In [1]: import numpy as np

In [2]: np.set_printoptions(precision=4, suppress=True, linewidth=120, floatmode="fixed")

In [3]: rnd = lambda a: np.round(a, 4) + 0

In [4]: feats = np.array([[0.0, 3.0, 0.0], [0.0, -8.0, 6.0], [0.0, -6.0, -8.0]])

In [5]: # null space of dimension 1

In [6]: rnd(np.linalg.norm(feats, axis=0))
Out[6]: array([ 0.0000, 10.4403, 10.0000])

In [7]: feats.T @ feats
Out[7]: 
array([[  0.0000,   0.0000,   0.0000],
       [  0.0000, 109.0000,   0.0000],
       [  0.0000,   0.0000, 100.0000]])

In [8]: feats[:, 2] @ feats[:, 0]
Out[8]: np.float64(0.0)

In [9]: rnd(np.linalg.svd(feats, compute_uv=False))
Out[9]: array([10.4403, 10.0000,  0.0000])

In [10]: W = np.array([[8, -4, 9, -9, 2], [9, -9, 0, 5, 0], [-6, -2, -8, 0, 0]])

In [11]: beta = np.array([1, 1, 1, 2, 1])

In [12]: hid = np.maximum(feats @ W + beta, 0)

In [13]: rnd((hid > 0).mean(axis=0))
Out[13]: array([0.3333, 0.6667, 0.6667, 0.3333, 1.0000])

In [14]: hid
Out[14]: 
array([[28.0000,  0.0000,  1.0000, 17.0000,  1.0000],
       [ 0.0000, 61.0000,  0.0000,  0.0000,  1.0000],
       [ 0.0000, 71.0000, 65.0000,  0.0000,  1.0000]])

In [15]: W2 = np.array([[1, 0, 2], [2, 1, 0], [2, 2, 0], [1, 2, 1], [0, 2, 1]])

In [16]: W @ W2
Out[16]: 
array([[  9,   0,   9],
       [ -4,   1,  23],
       [-26, -18, -12]])

In [17]: hid @ W2
Out[17]: 
array([[ 47.0000,  38.0000,  74.0000],
       [122.0000,  63.0000,   1.0000],
       [272.0000, 203.0000,   1.0000]])

In [18]: (hid @ W2).round(6).argmax(axis=1)
Out[18]: array([2, 0, 0])
